% ipython --no-banner

In [1]: import numpy as np

In [2]: np.set_printoptions(suppress=True, linewidth=120)

In [3]: tidy = lambda a: np.round(a, 2) + 0

In [4]: W0 = np.loadtxt("layer16.csv", delimiter=",")

In [5]: W0
Out[5]: 
array([[  7.,  -5.,   1.,  -9., -21.,  -6.],
       [ -5.,  -9.,   6.,  -5.,  15.,  -4.],
       [  9.,  -2.,   2.,  -8., -27.,  -4.],
       [  4.,  -3.,   4.,  -1., -12.,  -8.],
       [  1.,   1.,  -8.,  -2.,  -3.,   1.],
       [ -7.,   1.,   9.,   3.,  21.,  -6.],
       [ -6.,   0.,   2.,   6.,  18.,   7.],
       [  8.,  -5.,  -8.,   6., -24.,   1.],
       [ -3.,  -7.,  -9.,  -9.,   9.,   3.]])

In [6]: A2 = W0 / np.linalg.norm(W0, axis=1, keepdims=True)

In [7]: cov = A2 @ A2.T

In [8]: tidy(np.linalg.norm(A2, axis=1))
Out[8]: array([1., 1., 1., 1., 1., 1., 1., 1., 1.])

In [9]: left, s, Vh = np.linalg.svd(W0)

In [10]: V = Vh[:(s > 1e-8).sum()]

In [11]: rng = np.random.default_rng(50)

In [12]: x = W0[8] + -3 * W0[3] + rng.integers(2) * np.eye(6)[4]

In [13]: print(x)
[-15.   2. -21.  -6.  46.  27.]

In [14]: tidy(V.T @ V)
Out[14]: 
array([[ 0.1,  0. ,  0. ,  0. , -0.3,  0. ],
       [ 0. ,  1. ,  0. ,  0. ,  0. ,  0. ],
       [ 0. ,  0. ,  1. ,  0. ,  0. ,  0. ],
       [ 0. ,  0. ,  0. ,  1. ,  0. ,  0. ],
       [-0.3,  0. ,  0. ,  0. ,  0.9,  0. ],
       [ 0. ,  0. ,  0. ,  0. ,  0. ,  1. ]])

In [15]: np.linalg.matrix_rank(np.vstack([W0, x]))
Out[15]: np.int64(6)
